$ python3 -q
>>> import numpy as np
>>> import numpy.linalg as la
>>> np.set_printoptions(suppress=True, linewidth=200)
>>> rd = lambda a: np.round(a, 1) + 0
>>> F = np.load("mat.npy")
>>> F
array([[0., 3., 1., 0., 0., 3., 0., 3.],
       [3., 0., 0., 0., 0., 0., 0., 0.],
       [1., 0., 0., 0., 0., 0., 0., 0.],
       [0., 0., 0., 0., 0., 0., 0., 0.],
       [0., 0., 0., 0., 0., 0., 0., 0.],
       [3., 0., 0., 0., 0., 0., 0., 0.],
       [0., 0., 0., 0., 0., 0., 0., 0.],
       [3., 0., 0., 0., 0., 0., 0., 0.]])
>>> # rank 2
>>> left, sig, VT = la.svd(F)
>>> rd(sig)
array([5.3, 5.3, 0. , 0. , 0. , 0. , 0. , 0. ])
>>> np.argmax(sig[:-1] / (sig[1:] + 1e-6)) + 1
np.int64(2)
>>> B = left[:, :2] @ np.diag(sig[:2]) @ VT[:2]
>>> la.matrix_rank(F, rtol=0.05)
np.int64(2)
>>> rk = la.matrix_rank(F)
>>> rk
np.int64(2)
>>> ns = la.svd(F)[2][rk:].T
>>> [int(la.matrix_rank(F[:i])) for i in range(1, len(F) + 1)]
[1, 2, 2, 2, 2, 2, 2, 2]
>>> [int(la.matrix_rank(F[:, :j + 1])) for j in range(8)]
[1, 2, 2, 2, 2, 2, 2, 2]
>>> la.matrix_rank(F.T @ F), la.matrix_rank(F @ F.T)
(np.int64(2), np.int64(2))
>>> A = np.array([[1, 0, 0, 0, 0, 0],
...     [0, 0, 0, 0, 0, -1],
...     [0, 0, 0, 3, 0, 0],
...     [0, 0, -3, 0, 0, 0],
...     [0, 0, 0, 0, -1, 0],
...     [0, 3, 0, 0, 0, 0]])
>>> A
array([[ 1,  0,  0,  0,  0,  0],
       [ 0,  0,  0,  0,  0, -1],
       [ 0,  0,  0,  3,  0,  0],
       [ 0,  0, -3,  0,  0,  0],
       [ 0,  0,  0,  0, -1,  0],
       [ 0,  3,  0,  0,  0,  0]])
>>> # 4 groups of indices that never mix
>>> ev, evecs = la.eigh(F)
>>> vec = np.array([-3, 0, 3, -3, 3, 2, 1, 2])
>>> vec @ F @ vec / (vec @ vec), rd(ev[0]), rd(ev[-1])
(np.float64(-2.0), np.float64(-5.3), np.float64(5.3))
>>> vec = np.array([1, 0, 1, 2, 0, 1])
>>> la.norm(A @ vec) <= la.norm(A, 2) * la.norm(vec) + 1e-9
np.True_
>>> A @ (2 * vec)
array([ 2, -2, 12, -6,  0,  0])
>>> np.sign((A @ vec).round(6))
array([ 1, -1,  1, -1,  0,  0])
>>> rng = np.random.default_rng(974)
>>> z = rng.permutation(6)
>>> z
array([0, 5, 1, 4, 3, 2])
>>> B = A[z][:, z]
>>> rd(la.det(B)), rd(la.det(A[z]))
(np.float64(-27.0), np.float64(27.0))
>>> np.trace(B)
np.int64(0)
>>> rd(la.svd(A, compute_uv=False))
array([3., 3., 3., 1., 1., 1.])
>>> A[:, 4] @ A[:, 1]
np.int64(0)
>>> A @ A.T
array([[1, 0, 0, 0, 0, 0],
       [0, 1, 0, 0, 0, 0],
       [0, 0, 9, 0, 0, 0],
       [0, 0, 0, 9, 0, 0],
       [0, 0, 0, 0, 1, 0],
       [0, 0, 0, 0, 0, 9]])
>>> rd(la.pinv(A))
array([[ 1. ,  0. ,  0. ,  0. ,  0. ,  0. ],
       [ 0. ,  0. ,  0. ,  0. ,  0. ,  0.3],
       [ 0. ,  0. ,  0. , -0.3,  0. ,  0. ],
       [ 0. ,  0. ,  0.3,  0. ,  0. ,  0. ],
       [ 0. ,  0. ,  0. ,  0. , -1. ,  0. ],
       [ 0. , -1. ,  0. ,  0. ,  0. ,  0. ]])
>>> X = np.load("sample0.npy")
>>> X
array([[-1.,  3., -6.,  2.,  0.,  0.],
       [-5., -3.,  4.,  1.,  2.,  3.],
       [ 5., -7.,  8.,  2.,  1.,  1.],
       [ 0.,  0.,  0.,  8.,  8.,  9.],
       [ 0.,  0.,  0.,  8.,  2.,  6.],
       [ 0.,  0.,  0.,  3.,  3.,  7.]])
>>> B = X / np.sqrt((X ** 2).mean(axis=1, keepdims=True))
>>> la.matrix_rank(X - X.mean(axis=1, keepdims=True))
np.int64(5)
>>> la.matrix_rank(B) == la.matrix_rank(X)
np.True_
>>> z = rng.permutation(6)
>>> B = X[:, z] * rng.choice([-1, 1], 6)
>>> B
array([[-0.,  6.,  2.,  0.,  3., -1.],
       [-3., -4.,  1.,  2., -3., -5.],
       [-1., -8.,  2.,  1., -7.,  5.],
       [-9., -0.,  8.,  8.,  0.,  0.],
       [-6., -0.,  8.,  2.,  0.,  0.],
       [-7., -0.,  3.,  3.,  0.,  0.]])
>>> left, _, VT = la.svd(X.T @ B)
>>> rd(left @ VT)
array([[ 0.,  0.,  0.,  0.,  0.,  1.],
       [ 0.,  0.,  0.,  0.,  1.,  0.],
       [ 0., -1.,  0.,  0.,  0.,  0.],
       [ 0.,  0.,  1.,  0.,  0.,  0.],
       [ 0.,  0.,  0.,  1.,  0.,  0.],
       [-1.,  0.,  0.,  0.,  0.,  0.]])
>>> rd(la.lstsq(X, B)[0])
array([[ 0.,  0.,  0.,  0.,  0.,  1.],
       [ 0.,  0.,  0.,  0.,  1.,  0.],
       [ 0., -1.,  0.,  0.,  0.,  0.],
       [ 0.,  0.,  1.,  0.,  0.,  0.],
       [ 0.,  0.,  0.,  1.,  0.,  0.],
       [-1.,  0.,  0.,  0.,  0.,  0.]])
